$ python3 -q
>>> import numpy as np
>>> np.set_printoptions(precision=1, suppress=True, linewidth=140)
>>> rng = np.random.default_rng(644)
>>> W0 = np.triu(rng.random((7, 7)) < 0.4, 1).astype(int)
>>> W0 = W0 + W0.T
>>> W0
array([[0, 1, 0, 1, 1, 1, 0],
       [1, 0, 1, 1, 1, 0, 0],
       [0, 1, 0, 1, 0, 0, 0],
       [1, 1, 1, 0, 1, 1, 1],
       [1, 1, 0, 1, 0, 1, 0],
       [1, 0, 0, 1, 1, 0, 0],
       [0, 0, 0, 1, 0, 0, 0]])
>>> # symmetric
>>> O, vecs = np.linalg.qr(W0[:, :1])[0], np.linalg.qr(W0[:, 1:])[0]
>>> sigma = np.linalg.svd(O.T @ vecs, compute_uv=False)
>>> round(np.linalg.norm(O @ O.T - vecs @ vecs.T, 2), 1)
np.float64(1.0)
>>> (sigma > 0.9).sum()
np.int64(0)
>>> u = np.array([6, -7, 1])
>>> np.cross(W0[0, :3], W0[3, :3])
array([ 1,  0, -1])
>>> np.convolve(W0[0], u)
array([ 0,  6, -7,  7, -1,  0, -6,  1,  0])
>>> np.array([np.convolve(row, u, "same") for row in W0])
array([[ 6, -7,  7, -1,  0, -6,  1],
       [-7,  7, -1,  0, -6,  1,  0],
       [ 6, -7,  7, -7,  1,  0,  0],
       [-1,  0, -6,  7, -1,  0, -6],
       [-1, -6,  7, -7,  7, -7,  1],
       [-7,  1,  6, -1, -6,  1,  0],
       [ 0,  0,  6, -7,  1,  0,  0]])
>>> np.polyval(u, W0[0])
array([1, 0, 1, 0, 0, 0, 1])
>>> np.round(np.linalg.norm(W0[1], 1), 1), round(np.linalg.norm(W0[1], np.inf), 1)
(np.float64(4.0), np.float64(1.0))
>>> W0[1] @ W0[4]
np.int64(2)
>>> np.linalg.norm(W0, axis=1)
array([2. , 2. , 1.4, 2.4, 2. , 1.7, 1. ])
>>> round(float(np.linalg.norm(W0) ** 2 / np.linalg.norm(W0, 2) ** 2), 1)
1.6
>>> round(float(np.linalg.norm(W0, "nuc")), 1)
10.2
>>> np.linalg.norm(W0, axis=1).argmax()
np.int64(3)
>>> round(np.linalg.norm(W0, 1), 1), round(float(np.linalg.norm(W0, np.inf)), 1)
(np.float64(6.0), 6.0)
>>> round(float(np.linalg.norm(W0, 2)), 1)
3.9
>>> O, Rm = np.linalg.qr(W0)
>>> np.abs(np.diag(Rm))
array([2. , 1.7, 1. , 1.7, 1.1, 0.7, 0.4])
>>> np.round(O @ Rm, 1) + 0
array([[0., 1., 0., 1., 1., 1., 0.],
       [1., 0., 1., 1., 1., 0., 0.],
       [0., 1., 0., 1., 0., 0., 0.],
       [1., 1., 1., 0., 1., 1., 1.],
       [1., 1., 0., 1., 0., 1., 0.],
       [1., 0., 0., 1., 1., 0., 0.],
       [0., 0., 0., 1., 0., 0., 0.]])
>>> np.round(O.T @ O, 1) + 0
array([[1., 0., 0., 0., 0., 0., 0.],
       [0., 1., 0., 0., 0., 0., 0.],
       [0., 0., 1., 0., 0., 0., 0.],
       [0., 0., 0., 1., 0., 0., 0.],
       [0., 0., 0., 0., 1., 0., 0.],
       [0., 0., 0., 0., 0., 1., 0.],
       [0., 0., 0., 0., 0., 0., 1.]])
>>> m1 = np.load("arr.npy")
>>> m1.round(1) + 0
array([[ -1.3,  -6.9,  -5.3,  -4.3,  -0.4,  -5.7],
       [ -3.4, -19.8, -11.7, -10.7,  -7.9, -19.1],
       [ -2.2,  -9.4,  -7.7,  -6.7,  -2.8,  -7.9],
       [ -0.6,  -8.9,  -4.2,  -3.2,   0.2,  -8.3],
       [ -7.2,   4.6, -16.3, -15.3,  -7.6,  11. ],
       [ -2.9, -10. ,  -9.3,  -8.3,  -4.3,  -8.2],
       [  0.9,   6. ,   1.3,   2.3,   7.2,   7.7],
       [ -1.2,   6. ,  -3.4,  -2.4,   3.4,   9. ],
       [ -5.7,   8.4, -12.5, -11.5,  -3.9,  14.5],
       [  0.6,   1.2,   0. ,   1. ,   5.4,   2.4],
       [ -5.9, -15.8, -16.6, -15.6, -11.3, -13.1],
       [  2.1,  -2.8,   2.5,   3.5,   6.8,  -3.1],
       [ -2.3,  -7.9,  -7.7,  -6.7,  -2.6,  -6.2],
       [ -1.7,  -4.8,  -5.9,  -4.9,  -0.5,  -3.1],
       [ -3.2,  -7.6,  -9.5,  -8.5,  -4. ,  -5.3],
       [  5.6,  -2.3,  10.2,  11.2,  13.3,  -4.6],
       [  0.2,  -6.3,  -2.1,  -1.1,   2.3,  -5.8],
       [  6.3,  -8.5,  10.7,  11.7,  12.7, -12.1],
       [ -3. ,  -3.4,  -8.6,  -7.6,  -2.5,  -0.6],
       [  1.7,   3.2,   2.4,   3.4,   7.7,   4. ],
       [ -2.5,   6.9,  -5.9,  -4.9,   1.4,  10.8],
       [ -7.7, -11.1, -19.7, -18.7, -13.1,  -6.5],
       [ -6.9, -14.7, -18.5, -17.5, -12.7, -11.2],
       [ -3.5,  -3.9,  -9.6,  -8.6,  -3.5,  -0.9],
       [  2.7,  -1.8,   3.9,   4.9,   8.1,  -2.3],
       [ -2.3, -17.3,  -9. ,  -8. ,  -5.2, -16.9],
       [ -2.4,  -9.1,  -7.9,  -6.9,  -3. ,  -7.5],
       [ -2.4,  -6.2,  -7.6,  -6.6,  -2.2,  -4.3],
       [  4.7, -12.3,   6.6,   7.6,   8.6, -15.5],
       [ -2.2,  -7.3,  -7.2,  -6.2,  -2.1,  -5.6],
       [  1.2, -16. ,  -1.3,  -0.3,   1.4, -17.5],
       [  0.4,  -1.2,  -0.9,   0.1,   4.2,  -0.2],
       [ -2. ,  -5. ,  -6.5,  -5.5,  -1.1,  -3.1]])
>>> # rank 3
>>> u = np.array([5, 1, 6, 9, 3, 1, 9])
>>> Y = W0 + np.outer(u, np.eye(7)[3])
>>> np.round(np.linalg.det(Y) / np.linalg.det(W0), 1), round(float(1 + np.linalg.solve(W0, u)[3]), 1)
(np.float64(10.0), 10.0)
>>> np.linalg.matrix_rank(Y - W0)
np.int64(1)
